% ipython --no-banner

In [1]: import numpy as np

In [2]: np.set_printoptions(precision=2, suppress=True, linewidth=140, floatmode="fixed")

In [3]: tidy = lambda a: np.round(a, 2) + 0

In [4]: arr = np.loadtxt("layer15.csv", delimiter=",")

In [5]: print(tidy(arr))
[[ -4.45  -5.91  -5.91   1.46  -5.28 -11.82]
 [ -2.91  -3.79  -3.79   0.87  -2.71  -7.57]
 [ -2.38  -3.02  -3.02   0.64  -1.86  -6.04]
 [ -0.99  -0.99  -0.99   0.00   0.01  -1.98]
 [ -0.92  -0.88  -0.88  -0.04   0.08  -1.76]
 [ -0.80  -0.70  -0.70  -0.10   0.18  -1.40]
 [ -0.50  -0.27  -0.27  -0.23   0.30  -0.55]
 [ -0.46  -0.22  -0.22  -0.24   0.29  -0.43]
 [ -0.41  -0.16  -0.16  -0.25   0.27  -0.32]
 [ -0.36  -0.11  -0.11  -0.25   0.24  -0.21]
 [ -0.24  -0.03  -0.03  -0.21   0.13  -0.06]
 [ -0.17  -0.01  -0.01  -0.16   0.06  -0.02]
 [ -0.16  -0.01  -0.01  -0.15   0.06  -0.01]
 [ -0.04   0.00   0.00  -0.04   0.00   0.00]
 [  0.00   0.00   0.00   0.00   0.00   0.00]
 [  0.44   0.03   0.03   0.41   0.26   0.06]
 [  0.81   0.11   0.11   0.70   0.66   0.21]
 [  0.97   0.15   0.15   0.82   0.88   0.31]
 [  1.34   0.27   0.27   1.06   1.38   0.54]
 [  1.52   0.34   0.34   1.18   1.65   0.68]
 [ 10.18   5.37   5.37   4.82  16.86  10.73]
 [ 10.94   5.88   5.88   5.06  18.26  11.75]
 [ 12.18   6.73   6.73   5.45  20.58  13.45]]

In [6]: Xc = arr - arr.mean(axis=0)

In [7]: V = np.linalg.svd(Xc)[2][:3]

In [8]: M2 = Xc - Xc @ V.T @ V

In [9]: print(tidy(np.linalg.norm(M2) / np.linalg.norm(Xc)))
0.0

In [10]: print(tidy(np.diag(V.T @ V)))
[0.54 0.15 0.15 0.54 1.00 0.62]

In [11]: mat = np.array([[1, -1, 1], [1, 0, 0], [1, 1, 1], [1, 2, 4]])

In [12]: M2 = np.c_[mat[:, :1] @ np.array([[4]]), np.array([4, 4, 3, 0])]

In [13]: print(M2)
[[4 4]
 [4 4]
 [4 3]
 [4 0]]

In [14]: print(np.linalg.matrix_rank(M2))
2

In [15]: print(tidy(np.linalg.norm(M2 - mat @ np.linalg.lstsq(mat, M2)[0], axis=0)))
[0.00 0.22]

In [16]: print(tidy(np.linalg.norm(np.linalg.qr(mat)[0].T @ M2, axis=0) ** 2 / ((M2 ** 2).sum(axis=0) + 1e-12)))
[1.00 1.00]

In [17]: print(np.count_nonzero(mat))
10

In [18]: print(np.unravel_index(np.abs(mat).argmax(), mat.shape))
(np.int64(3), np.int64(2))

In [19]: print(np.linalg.matrix_rank(mat))
3

In [20]: print(np.diff(mat, axis=0))
[[ 0  1 -1]
 [ 0  1  1]
 [ 0  1  3]]

In [21]: Q, V = np.linalg.qr(mat[:, :1])[0], np.linalg.qr(mat[:, 1:])[0]

In [22]: s = np.linalg.svd(Q.T @ V, compute_uv=False)

In [23]: print(tidy(np.degrees(np.arccos(s.clip(0, 1)))))
[42.39]

In [24]: print(tidy(s))
[0.74]

In [25]: print((s > 0.9).sum())
0

In [26]: x0 = np.array([-5, -5, 3])

In [27]: target = mat @ x0

In [28]: print(tidy(np.linalg.solve(mat.T @ mat, mat.T @ target)))
[-5.00 -5.00  3.00]

In [29]: rng = np.random.default_rng(930)

In [30]: target = target + 0.05 * rng.normal(size=4)

In [31]: print(tidy(target))
[ 2.94 -5.05 -7.01 -2.97]

In [32]: b, *_ = np.linalg.lstsq(mat, target)

In [33]: print(tidy(np.linalg.norm(target - mat @ b)))
0.01

In [34]: print(tidy(mat.T @ (target - mat @ b)))
[0.00 0.00 0.00]

In [35]: print([round(float(np.linalg.norm(np.linalg.solve(mat.T @ mat + lam * np.eye(3), mat.T @ target))), 2) for lam in (0, 1, 10, 100)])
[7.7, 4.22, 1.07, 0.21]

In [36]: K = np.array([[2, 2, -1, -1],
    ...:     [-2, 0, 2, 1],
    ...:     [-1, 2, 1, 1],
    ...:     [2, -2, 2, 1],
    ...:     [-2, 0, -2, 1],
    ...:     [-1, 0, 1, 1]])

In [37]: Uu, s, Vh = np.linalg.svd(K, full_matrices=False)

In [38]: print(tidy(s / s[0]))
[1.00 0.95 0.65 0.29]

In [39]: print(Uu.shape, s.shape, Vh.shape)
(6, 4) (4,) (4, 4)

In [40]: print(tidy(Uu.T @ Uu))
[[1.00 0.00 0.00 0.00]
 [0.00 1.00 0.00 0.00]
 [0.00 0.00 1.00 0.00]
 [0.00 0.00 0.00 1.00]]

In [41]: print(tidy(np.sqrt((s ** 2).sum())), tidy(np.linalg.norm(K)))
7.14 7.14

In [42]: print((s > 1e-8).sum())
4

In [43]: print(np.allclose(Uu * s @ Vh, K))
True

In [44]: print(tidy(np.cumsum(s ** 2) / np.sum(s ** 2)))
[0.42 0.79 0.97 1.00]

In [45]: print(tidy(Uu.T @ K @ Vh.T))
[[4.62 0.00 0.00 0.00]
 [0.00 4.36 0.00 0.00]
 [0.00 0.00 2.99 0.00]
 [0.00 0.00 0.00 1.32]]
